$ ipython --no-banner

In [1]: import numpy as np

In [2]: from numpy import linalg as LA

In [3]: np.set_printoptions(precision=1, suppress=True, linewidth=100)

In [4]: def rnd(a):
   ...:     return np.round(a, 1) + 0
   ...: 

In [5]: K = np.load("out1.npy")

In [6]: K
Out[6]: 
array([[ 3,  0,  0,  0,  0,  0,  0,  0],
       [ 4, -5,  0,  0,  0,  0,  0,  0],
       [-3,  2,  3,  0,  0,  0,  0,  0],
       [ 3,  0, -3, -2,  0,  0,  0,  0],
       [ 2, -4,  5, -2,  0,  0,  0,  0],
       [-4, -4,  2, -1, -2,  5,  0,  0],
       [ 1, -2, -2,  1,  5,  2, -2,  0],
       [ 0,  5,  5,  1, -3,  3, -5, -3]])

In [7]: # null space of dimension 1

In [8]: left, sigma, VT = LA.svd(K)

In [9]: evecs = VT[:(sigma > 1e-8).sum()]

In [10]: rng = np.random.default_rng(607125)

In [11]: x = K[7] + -3 * K[0] + rng.integers(2) * np.eye(8)[0]

In [12]: x
Out[12]: array([-9.,  5.,  5.,  1., -3.,  3., -5., -3.])

In [13]: rnd(np.diag(evecs.T @ evecs))
Out[13]: array([1. , 1. , 1. , 1. , 1. , 1. , 0.8, 0.2])

In [14]: LA.matrix_rank(np.vstack([K, x]))
Out[14]: np.int64(7)

In [15]: LA.cond(K) > 100
Out[15]: np.True_

In [16]: [round(float(x), 1) for x in LA.svd(K, compute_uv=False)[:3]]
Out[16]: [11.8, 9.5, 7.6]

In [17]: np.argsort(-LA.norm(K, axis=0).round(6), kind="stable")[:3]
Out[17]: array([1, 2, 0])

In [18]: Y = np.array([[-5, -5, 4, 5, 2, -4, 4, 3, 4, -1, 4],
    ...:     [-3, -3, 5, -4, 0, 1, 5, -3, 0, -5, 0],
    ...:     [0, -4, -4, -5, -5, -2, -4, 5, 3, 1, 1],
    ...:     [-2, 4, 0, 4, 4, 0, 5, -4, -4, -5, 3],
    ...:     [4, 4, 3, -3, 5, 4, -4, -2, 5, -1, -5],
    ...:     [1, -1, 0, -3, -5, 2, -3, 0, -5, -2, -4],
    ...:     [1, 2, -3, -5, -5, 4, -3, 0, 5, 4, -3],
    ...:     [0, 5, -2, 3, -3, -5, 5, 3, -1, 1, -1]])

In [19]: mat = Y.T @ Y

In [20]: mat
Out[20]: 
array([[ 56,  43, -26, -41,  -8,  39, -67,  -6,   8,  28, -53],
       [ 43, 112, -23,  19,  26,  22,   7, -35, -18,   7, -39],
       [-26, -23,  79,  20,  64,   7,  44, -35,   6, -50,   8],
       [-41,  19,  20, 134,  67, -67,  91,   1, -39, -18,  66],
       [ -8,  26,  64,  67, 129,   7,  43, -54,   5, -45,  28],
       [ 39,  22,   7, -67,   7,  82, -62, -48,  13,   0, -53],
       [-67,   7,  44,  91,  43, -62, 141, -20, -41, -55,  63],
       [ -6, -35, -35,   1, -54, -48, -20,  72,  30,  42,  12],
       [  8, -18,   6, -39,   5,  13, -41,  30, 117,  43, -12],
       [ 28,   7, -50, -18, -45,   0, -55,  42,  43,  74, -18],
       [-53, -39,   8,  66,  28, -53,  63,  12, -12, -18,  77]])

In [21]: Y = mat + rng.integers(-2, 3, (11, 8)) @ rng.integers(-2, 3, (8, 11))

In [22]: Y
Out[22]: 
array([[ 58,  37, -29, -46,  -6,  39, -68,  -8,   9,  27, -58],
       [ 41, 114, -21,  15,  31,  28,   3, -36, -22,  11, -41],
       [-36, -29,  78,  26,  72,  11,  33, -35,   6, -50,   9],
       [-29,  24,  23, 130,  68, -73,  92,   3, -36, -15,  58],
       [ -4,  24,  56,  68, 125,  -1,  49, -53,  11, -50,  24],
       [ 39,  24,   8, -73,  10,  86, -61, -50,   7,   5, -58],
       [-61,  20,  43,  83,  44, -64, 147, -18, -48, -48,  56],
       [  0, -25, -37,  -9, -54, -48, -13,  73,  25,  46,   5],
       [  4, -13,   4, -41,   8,   9, -35,  30, 101,  53, -19],
       [ 16,  -2, -47,  -6, -48,  -6, -52,  43,  33,  73, -10],
       [-57, -37,   7,  71,  29, -51,  57,  12, -10, -17,  83]])

In [23]: Y - mat
Out[23]: 
array([[  2,  -6,  -3,  -5,   2,   0,  -1,  -2,   1,  -1,  -5],
       [ -2,   2,   2,  -4,   5,   6,  -4,  -1,  -4,   4,  -2],
       [-10,  -6,  -1,   6,   8,   4, -11,   0,   0,   0,   1],
       [ 12,   5,   3,  -4,   1,  -6,   1,   2,   3,   3,  -8],
       [  4,  -2,  -8,   1,  -4,  -8,   6,   1,   6,  -5,  -4],
       [  0,   2,   1,  -6,   3,   4,   1,  -2,  -6,   5,  -5],
       [  6,  13,  -1,  -8,   1,  -2,   6,   2,  -7,   7,  -7],
       [  6,  10,  -2, -10,   0,   0,   7,   1,  -5,   4,  -7],
       [ -4,   5,  -2,  -2,   3,  -4,   6,   0, -16,  10,  -7],
       [-12,  -9,   3,  12,  -3,  -6,   3,   1, -10,  -1,   8],
       [ -4,   2,  -1,   5,   1,   2,  -6,   0,   2,   1,   6]])

In [24]: LA.matrix_rank(Y - mat, tol=1e-8)
Out[24]: np.int64(8)

In [25]: w1 = np.array([[-3, 1, 1, -1, -1],
    ...:     [-5, -1, 4, -1, -5],
    ...:     [3, 0, -5, -3, -5],
    ...:     [4, -4, -4, 4, -3],
    ...:     [-1, -2, -2, -2, -1],
    ...:     [-1, -5, -2, 1, -3],
    ...:     [-2, -4, 2, -3, -5],
    ...:     [1, 0, -4, -1, 4],
    ...:     [-3, 5, 1, -5, -2],
    ...:     [1, -2, -5, 1, -1],
    ...:     [3, 0, -5, 2, -1]])

In [26]: coef = np.array([2, 0, 1, -2, -1])

In [27]: hid = np.maximum(Y @ w1 + coef, 0)

In [28]: hid
Out[28]: 
array([[  0, 285, 530,   0, 249],
       [  0,   0, 703,   0,   0],
       [368,   0,   0,   0,   0],
       [649,   0,   0, 247,   0],
       [ 48,   0,   0,   0,   0],
       [  0, 126, 546,   0,   0],
       [518,   0,   0,   0,   0],
       [167, 494,   0,  55, 790],
       [  0, 659,   0,   0, 187],
       [  0, 395,   0, 192, 615],
       [845,   0,   0, 262,   0]])

In [29]: rnd((hid > 0).mean(axis=0))
Out[29]: array([0.5, 0.5, 0.3, 0.4, 0.4])

In [30]: (hid > 0).astype(int)
Out[30]: 
array([[0, 1, 1, 0, 1],
       [0, 0, 1, 0, 0],
       [1, 0, 0, 0, 0],
       [1, 0, 0, 1, 0],
       [1, 0, 0, 0, 0],
       [0, 1, 1, 0, 0],
       [1, 0, 0, 0, 0],
       [1, 1, 0, 1, 1],
       [0, 1, 0, 0, 1],
       [0, 1, 0, 1, 1],
       [1, 0, 0, 1, 0]])

In [31]: Z = np.array([[1, 3], [2, -3], [3, 0], [-3, -1], [-1, 2]])

In [32]: hid @ Z
Out[32]: 
array([[ 1911,  -357],
       [ 2109,     0],
       [  368,  1104],
       [  -92,  1700],
       [   48,   144],
       [ 1890,  -378],
       [  518,  1554],
       [  200,   544],
       [ 1131, -1603],
       [ -401,  -147],
       [   59,  2273]])

In [33]: data = np.load("x.npy")

In [34]: data
Out[34]: 
array([[ 0, -1,  3, -6,  2, -5,  1, -3],
       [ 1,  0, -1,  5, -2,  3, -5, -1],
       [-3,  1,  0,  1,  1,  4,  4,  4],
       [ 6, -5, -1,  0,  2, -4,  4, -3],
       [-2,  2, -1, -2,  0, -2,  0, -1],
       [ 5, -3, -4,  4,  2,  0,  1,  5],
       [-1,  5, -4, -4,  0, -1,  0,  0],
       [ 3,  1, -4,  3,  1, -5,  0,  0]])

In [35]: # skew-symmetric

In [36]: rnd(np.abs(LA.eigvals(data)).max())
Out[36]: np.float64(13.6)

In [37]: rnd(np.sort(np.abs(LA.eigvals(data))))
Out[37]: array([ 0.9,  0.9,  3.4,  3.4,  8.9,  8.9, 13.6, 13.6])

In [38]: Y = LA.inv(data)

In [39]: rnd(LA.slogdet(data)[0])
Out[39]: np.float64(1.0)

In [40]: (np.abs(Y) > 1e-9).astype(int)
Out[40]: 
array([[0, 1, 1, 1, 1, 1, 1, 1],
       [1, 0, 1, 1, 1, 1, 1, 1],
       [1, 1, 0, 1, 1, 1, 1, 1],
       [1, 1, 1, 0, 1, 1, 1, 1],
       [1, 1, 1, 1, 0, 1, 1, 1],
       [1, 1, 1, 1, 1, 0, 1, 1],
       [1, 1, 1, 1, 1, 1, 0, 1],
       [1, 1, 1, 1, 1, 1, 1, 0]])

In [41]: X = np.array([[1, -1, -1, 1, -1, 1, 1, -1],
    ...:     [1, 1, -1, -1, 1, 1, -1, -1],
    ...:     [1, 1, 1, 1, 1, 1, 1, 1],
    ...:     [1, 1, 1, 1, -1, -1, -1, -1],
    ...:     [1, -1, 1, -1, 1, -1, 1, -1],
    ...:     [1, -1, -1, 1, 1, -1, -1, 1],
    ...:     [1, 1, -1, -1, -1, -1, 1, 1],
    ...:     [1, -1, 1, -1, -1, 1, -1, 1]])

In [42]: labels = rng.permutation(8)

In [43]: labels
Out[43]: array([4, 5, 1, 2, 3, 0, 7, 6])

In [44]: Y = X[labels][:, labels]

In [45]: Y
Out[45]: 
array([[ 1, -1, -1,  1, -1,  1, -1,  1],
       [ 1, -1, -1, -1,  1,  1,  1, -1],
       [ 1,  1,  1, -1, -1,  1, -1, -1],
       [ 1,  1,  1,  1,  1,  1,  1,  1],
       [-1, -1,  1,  1,  1,  1, -1, -1],
       [-1,  1, -1, -1,  1,  1, -1,  1],
       [-1,  1, -1,  1, -1,  1,  1, -1],
       [-1, -1,  1, -1, -1,  1,  1,  1]])

In [46]: np.diag(Y)
Out[46]: array([ 1, -1,  1,  1,  1,  1,  1,  1])

In [47]: np.trace(Y)
Out[47]: np.int64(6)

In [48]: rnd(np.sort(np.abs(LA.eigvals(Y))))
Out[48]: array([2.8, 2.8, 2.8, 2.8, 2.8, 2.8, 2.8, 2.8])

In [49]: rnd(LA.norm(X) ** 2 / LA.norm(X, 2) ** 2)
Out[49]: np.float64(8.0)

In [50]: rnd(LA.norm(X, axis=1))
Out[50]: array([2.8, 2.8, 2.8, 2.8, 2.8, 2.8, 2.8, 2.8])

In [51]: rnd(LA.norm(X[4], 1)), rnd(LA.norm(X[4], np.inf))
Out[51]: (np.float64(8.0), np.float64(1.0))

In [52]: rnd(LA.norm(X, axis=0))
Out[52]: array([2.8, 2.8, 2.8, 2.8, 2.8, 2.8, 2.8, 2.8])

In [53]: rnd(LA.norm(X[4] - X[7]))
Out[53]: np.float64(4.0)

In [54]: x = np.array([3, -8, 4, -1, 0, -5, -8, 2])

In [55]: target = X @ x

In [56]: target
Out[56]: array([ -9,  -7, -13,   9,  11,  21,  -9,  21])

In [57]: rnd(LA.solve(X, -2 * target))
Out[57]: array([-6., 16., -8.,  2.,  0., 10., 16., -4.])

In [58]: X.shape
Out[58]: (8, 8)

In [59]: X.mean(axis=0)
Out[59]: array([1., 0., 0., 0., 0., 0., 0., 0.])

In [60]: np.count_nonzero(X)
Out[60]: np.int64(64)

In [61]: np.abs(X).max()
Out[61]: np.int64(1)

In [62]: LA.rank(X)
---------------------------------------------------------------------------
AttributeError                            Traceback (most recent call last)
Cell In[62], line 1
----> 1 LA.rank(X)

AttributeError: module 'numpy.linalg' has no attribute 'rank'

In [63]: X - X[0]
Out[63]: 
array([[ 0,  0,  0,  0,  0,  0,  0,  0],
       [ 0,  2,  0, -2,  2,  0, -2,  0],
       [ 0,  2,  2,  0,  2,  0,  0,  2],
       [ 0,  2,  2,  0,  0, -2, -2,  0],
       [ 0,  0,  2, -2,  2, -2,  0,  0],
       [ 0,  0,  0,  0,  2, -2, -2,  2],
       [ 0,  2,  0, -2,  0, -2,  0,  2],
       [ 0,  0,  2, -2,  0,  0, -2,  2]])

In [64]: LA.matrix_rank(X)
Out[64]: np.int64(8)

In [65]: np.diff(X, axis=0)
Out[65]: 
array([[ 0,  2,  0, -2,  2,  0, -2,  0],
       [ 0,  0,  2,  2,  0,  0,  2,  2],
       [ 0,  0,  0,  0, -2, -2, -2, -2],
       [ 0, -2,  0, -2,  2,  0,  2,  0],
       [ 0,  0, -2,  2,  0,  0, -2,  2],
       [ 0,  2,  0, -2, -2,  0,  2,  0],
       [ 0, -2,  2,  0,  0,  2, -2,  0]])
